>>> import numpy as np
>>> import numpy.linalg as la
>>> np.set_printoptions(precision=3, suppress=True, linewidth=100, legacy="1.25")
>>> J = np.loadtxt("sample7.csv", delimiter=",")
>>> J
array([[ 0.,  3., -2.,  4.,  1.,  4.,  1., -2.,  2.,  2., -2.],
       [-3.,  0.,  1.,  2.,  2.,  0.,  3.,  0.,  0.,  0.,  0.],
       [ 2., -1.,  0.,  3.,  2., -1.,  0.,  3.,  0.,  3., -2.],
       [-4., -2., -3.,  0., -2.,  2.,  3.,  0.,  3.,  3., -1.],
       [-1., -2., -2.,  2.,  0.,  0.,  1., -3.,  0.,  1., -1.],
       [-4.,  0.,  1., -2.,  0.,  0.,  2.,  1.,  0., -2.,  0.],
       [-1., -3.,  0., -3., -1., -2.,  0., -1., -2., -2.,  1.],
       [ 2.,  0., -3.,  0.,  3., -1.,  1.,  0.,  1., -1.,  1.],
       [-2.,  0.,  0., -3.,  0.,  0.,  2., -1.,  0., -1., -3.],
       [-2.,  0., -3., -3., -1.,  2.,  2.,  1.,  1.,  0.,  0.],
       [ 2.,  0.,  2.,  1.,  1.,  0., -1., -1.,  3.,  0.,  0.]])
>>> x = np.array([-2, -4, -3, 4, -1, -2, -3, -1, -4, -2, 4])
>>> J @ np.eye(11)[0]
array([ 0., -3.,  2., -4., -1., -4., -1.,  2., -2., -2.,  2.])
>>> la.norm(J @ x) <= la.norm(J, 2) * la.norm(x) + 1e-9
True
>>> J @ np.ones(11)
array([ 11.,   5.,   9.,  -1.,  -5.,  -4., -14.,   3.,  -8.,  -3.,   7.])
>>> J * x
array([[ -0., -12.,   6.,  16.,  -1.,  -8.,  -3.,   2.,  -8.,  -4.,  -8.],
       [  6.,  -0.,  -3.,   8.,  -2.,  -0.,  -9.,  -0.,  -0.,  -0.,   0.],
       [ -4.,   4.,  -0.,  12.,  -2.,   2.,  -0.,  -3.,  -0.,  -6.,  -8.],
       [  8.,   8.,   9.,   0.,   2.,  -4.,  -9.,  -0., -12.,  -6.,  -4.],
       [  2.,   8.,   6.,   8.,  -0.,  -0.,  -3.,   3.,  -0.,  -2.,  -4.],
       [  8.,  -0.,  -3.,  -8.,  -0.,  -0.,  -6.,  -1.,  -0.,   4.,   0.],
       [  2.,  12.,  -0., -12.,   1.,   4.,  -0.,   1.,   8.,   4.,   4.],
       [ -4.,  -0.,   9.,   0.,  -3.,   2.,  -3.,  -0.,  -4.,   2.,   4.],
       [  4.,  -0.,  -0., -12.,  -0.,  -0.,  -6.,   1.,  -0.,   2., -12.],
       [  4.,  -0.,   9., -12.,   1.,  -4.,  -6.,  -1.,  -4.,  -0.,   0.],
       [ -4.,  -0.,  -6.,   4.,  -1.,  -0.,   3.,   1., -12.,  -0.,   0.]])
>>> [round(float(x), 3) for x in la.svd(J, compute_uv=False)[:3]]
[10.926, 10.926, 5.911]
>>> np.round(la.norm(J, 2) / la.norm(J), 3)
0.55
>>> la.cond(J) > 100
True
>>> rank = la.matrix_rank(J)
>>> rank
10
>>> null = la.svd(J)[2][rank:].T
>>> np.allclose(J @ null, 0)
True
>>> la.matrix_rank(J.T @ J), la.matrix_rank(J @ J.T)
(10, 10)
>>> Uu, sigma, Vt = la.svd(J)
>>> V = Vt[:(sigma > 1e-8).sum()]
>>> rng = np.random.default_rng(462)
>>> x = J[6] + -1 * J[10] + rng.integers(2) * np.eye(11)[4]
>>> x
array([-3., -3., -2., -4., -1., -2.,  1.,  0., -5., -2.,  1.])
>>> la.matrix_rank(np.vstack([J, x]))
11
>>> Uu, sigma, Vt = la.svd(J, full_matrices=False)
>>> sigma.round(3) + 0
array([10.926, 10.926,  5.911,  5.911,  5.234,  5.234,  3.829,  3.829,  0.787,  0.787,  0.   ])
>>> np.round(Uu.T @ Uu, 3) + 0
array([[1., 0., 0., 0., 0., 0., 0., 0., 0., 0., 0.],
       [0., 1., 0., 0., 0., 0., 0., 0., 0., 0., 0.],
       [0., 0., 1., 0., 0., 0., 0., 0., 0., 0., 0.],
       [0., 0., 0., 1., 0., 0., 0., 0., 0., 0., 0.],
       [0., 0., 0., 0., 1., 0., 0., 0., 0., 0., 0.],
       [0., 0., 0., 0., 0., 1., 0., 0., 0., 0., 0.],
       [0., 0., 0., 0., 0., 0., 1., 0., 0., 0., 0.],
       [0., 0., 0., 0., 0., 0., 0., 1., 0., 0., 0.],
       [0., 0., 0., 0., 0., 0., 0., 0., 1., 0., 0.],
       [0., 0., 0., 0., 0., 0., 0., 0., 0., 1., 0.],
       [0., 0., 0., 0., 0., 0., 0., 0., 0., 0., 1.]])
>>> np.round(Uu.T @ J @ Vt.T, 3) + 0
array([[10.926,  0.   ,  0.   ,  0.   ,  0.   ,  0.   ,  0.   ,  0.   ,  0.   ,  0.   ,  0.   ],
       [ 0.   , 10.926,  0.   ,  0.   ,  0.   ,  0.   ,  0.   ,  0.   ,  0.   ,  0.   ,  0.   ],
       [ 0.   ,  0.   ,  5.911,  0.   ,  0.   ,  0.   ,  0.   ,  0.   ,  0.   ,  0.   ,  0.   ],
       [ 0.   ,  0.   ,  0.   ,  5.911,  0.   ,  0.   ,  0.   ,  0.   ,  0.   ,  0.   ,  0.   ],
       [ 0.   ,  0.   ,  0.   ,  0.   ,  5.234,  0.   ,  0.   ,  0.   ,  0.   ,  0.   ,  0.   ],
       [ 0.   ,  0.   ,  0.   ,  0.   ,  0.   ,  5.234,  0.   ,  0.   ,  0.   ,  0.   ,  0.   ],
       [ 0.   ,  0.   ,  0.   ,  0.   ,  0.   ,  0.   ,  3.829,  0.   ,  0.   ,  0.   ,  0.   ],
       [ 0.   ,  0.   ,  0.   ,  0.   ,  0.   ,  0.   ,  0.   ,  3.829,  0.   ,  0.   ,  0.   ],
       [ 0.   ,  0.   ,  0.   ,  0.   ,  0.   ,  0.   ,  0.   ,  0.   ,  0.787,  0.   ,  0.   ],
       [ 0.   ,  0.   ,  0.   ,  0.   ,  0.   ,  0.   ,  0.   ,  0.   ,  0.   ,  0.787,  0.   ],
       [ 0.   ,  0.   ,  0.   ,  0.   ,  0.   ,  0.   ,  0.   ,  0.   ,  0.   ,  0.   ,  0.   ]])
>>> np.cumsum(sigma ** 2) / np.sum(sigma ** 2)
array([0.303, 0.606, 0.695, 0.783, 0.853, 0.922, 0.96 , 0.997, 0.998, 1.   , 1.   ])
>>> mat = np.load("dump.npy")
>>> mat
array([[ 0.277,  0.572,  0.758,  0.753,  0.841, -1.379,  1.514, -1.001],
       [-0.359,  0.066,  0.152, -0.65 , -0.465,  0.624, -0.678,  0.753],
       [-0.126, -0.808, -0.828, -0.424, -0.6  ,  1.048, -1.334,  0.597],
       [ 0.242,  0.462,  0.562,  0.66 ,  0.658, -1.132,  1.244, -0.844],
       [-0.174, -0.887, -0.818, -0.542, -0.642,  1.143, -1.508,  0.699]])
>>> t3 = np.stack([mat, -1 * mat, mat[::-1]])
>>> t3.shape
(3, 5, 8)
>>> la.norm(t3, axis=(1, 2))
array([5.104, 5.104, 5.104])
>>> (t3 @ mat.T).shape
(3, 5, 5)
>>> feats = np.loadtxt("layer8.csv", delimiter=",")
>>> feats
array([[ 0.,  3., -1.,  3.,  2.,  1.,  0.,  2.,  2.,  2.,  3., -2.],
       [ 1.,  3., -2., -1.,  0.,  3.,  2., -1., -2.,  2., -2.,  0.],
       [ 2.,  2.,  5.,  2., -2.,  1., -2., -3.,  0.,  3., -3.,  0.],
       [-2.,  2.,  2.,  9.,  1., -2., -3., -2., -3., -1.,  2.,  0.],
       [ 0., -1.,  0., -2.,  9.,  0.,  2., -1.,  0., -2., -2., -3.],
       [ 3., -1.,  0.,  3.,  1.,  3.,  2., -1., -2.,  0., -3.,  3.],
       [ 0., -1., -1.,  1., -1.,  1.,  6.,  3.,  3.,  0.,  2.,  3.],
       [ 1.,  2.,  1.,  0., -3.,  2.,  3.,  4.,  2., -2., -2.,  1.],
       [-3., -3.,  3.,  3.,  1., -3., -1.,  2.,  9.,  0.,  1.,  3.],
       [ 0., -2.,  1., -2.,  2., -3.,  1., -3., -3.,  6., -2., -3.],
       [-3.,  2., -2.,  2.,  0.,  2.,  0., -2.,  3.,  0.,  9., -1.],
       [ 2., -1., -2.,  0., -3.,  3., -3., -2., -1., -1.,  0.,  1.]])
>>> O, Rm = la.qr(feats)
>>> round(abs(Rm[0, 0]), 3), round(float(la.norm(feats[:, 0])), 3)
(6.403, 6.403)
>>> O.shape, Rm.shape
((12, 12), (12, 12))
>>> np.allclose(Rm.T @ Rm, feats.T @ feats)
True
>>> f, g = feats[9], feats[5]
>>> f @ g
-3.0
>>> p = (f @ g) / (f @ f) * f
>>> round((g - p) @ f, 3)
0.0
>>> np.outer(f, g)
array([[  0.,  -0.,   0.,   0.,   0.,   0.,   0.,  -0.,  -0.,   0.,  -0.,   0.],
       [ -6.,   2.,  -0.,  -6.,  -2.,  -6.,  -4.,   2.,   4.,  -0.,   6.,  -6.],
       [  3.,  -1.,   0.,   3.,   1.,   3.,   2.,  -1.,  -2.,   0.,  -3.,   3.],
       [ -6.,   2.,  -0.,  -6.,  -2.,  -6.,  -4.,   2.,   4.,  -0.,   6.,  -6.],
       [  6.,  -2.,   0.,   6.,   2.,   6.,   4.,  -2.,  -4.,   0.,  -6.,   6.],
       [ -9.,   3.,  -0.,  -9.,  -3.,  -9.,  -6.,   3.,   6.,  -0.,   9.,  -9.],
       [  3.,  -1.,   0.,   3.,   1.,   3.,   2.,  -1.,  -2.,   0.,  -3.,   3.],
       [ -9.,   3.,  -0.,  -9.,  -3.,  -9.,  -6.,   3.,   6.,  -0.,   9.,  -9.],
       [ -9.,   3.,  -0.,  -9.,  -3.,  -9.,  -6.,   3.,   6.,  -0.,   9.,  -9.],
       [ 18.,  -6.,   0.,  18.,   6.,  18.,  12.,  -6., -12.,   0., -18.,  18.],
       [ -6.,   2.,  -0.,  -6.,  -2.,  -6.,  -4.,   2.,   4.,  -0.,   6.,  -6.],
       [ -9.,   3.,  -0.,  -9.,  -3.,  -9.,  -6.,   3.,   6.,  -0.,   9.,  -9.]])
>>> np.unravel_index(np.abs(feats).argmax(), feats.shape)
(3, 3)
>>> la.matrix_rank(feats)
12
>>> feats.shape
(12, 12)
>>> np.diff(feats, axis=0)
array([[  1.,   0.,  -1.,  -4.,  -2.,   2.,   2.,  -3.,  -4.,   0.,  -5.,   2.],
       [  1.,  -1.,   7.,   3.,  -2.,  -2.,  -4.,  -2.,   2.,   1.,  -1.,   0.],
       [ -4.,   0.,  -3.,   7.,   3.,  -3.,  -1.,   1.,  -3.,  -4.,   5.,   0.],
       [  2.,  -3.,  -2., -11.,   8.,   2.,   5.,   1.,   3.,  -1.,  -4.,  -3.],
       [  3.,   0.,   0.,   5.,  -8.,   3.,   0.,   0.,  -2.,   2.,  -1.,   6.],
       [ -3.,   0.,  -1.,  -2.,  -2.,  -2.,   4.,   4.,   5.,   0.,   5.,   0.],
       [  1.,   3.,   2.,  -1.,  -2.,   1.,  -3.,   1.,  -1.,  -2.,  -4.,  -2.],
       [ -4.,  -5.,   2.,   3.,   4.,  -5.,  -4.,  -2.,   7.,   2.,   3.,   2.],
       [  3.,   1.,  -2.,  -5.,   1.,   0.,   2.,  -5., -12.,   6.,  -3.,  -6.],
       [ -3.,   4.,  -3.,   4.,  -2.,   5.,  -1.,   1.,   6.,  -6.,  11.,   2.],
       [  5.,  -3.,   0.,  -2.,  -3.,   1.,  -3.,   0.,  -4.,  -1.,  -9.,   2.]])
>>> la.svd(feats, compute_uv=False)
array([15.903, 13.415, 12.533, 11.468,  9.396,  8.047,  6.46 ,  6.191,  3.715,  2.463,  1.211,
        0.299])
>>> np.count_nonzero(feats)
121
>>> A = np.load("m.npy")
>>> A
array([[-2.,  1.,  0.,  0.,  0.],
       [ 0., -2.,  1.,  0.,  0.],
       [ 0.,  0., -2.,  1.,  0.],
       [ 0.,  0.,  0., -2.,  1.],
       [ 0.,  0.,  0.,  0., -2.]])
>>> # triangular
>>> labels = rng.permutation(5)
>>> labels
array([0, 4, 2, 3, 1])
>>> out = A[labels][:, labels]
>>> np.diag(out)
array([-2., -2., -2., -2., -2.])
>>> np.allclose(out, A)
False
>>> O = A.astype(float).copy()
>>> for j in range(5):
...     O[:, j] -= O[:, :j] @ (O[:, :j].T @ O[:, j])
...     O[:, j] /= la.norm(O[:, j])
... 
>>> O
array([[-1.,  0.,  0.,  0.,  0.],
       [ 0., -1.,  0.,  0.,  0.],
       [ 0.,  0., -1.,  0.,  0.],
       [ 0.,  0.,  0., -1.,  0.],
       [ 0.,  0.,  0.,  0., -1.]])
>>> O.T @ O
array([[1., 0., 0., 0., 0.],
       [0., 1., 0., 0., 0.],
       [0., 0., 1., 0., 0.],
       [0., 0., 0., 1., 0.],
       [0., 0., 0., 0., 1.]])
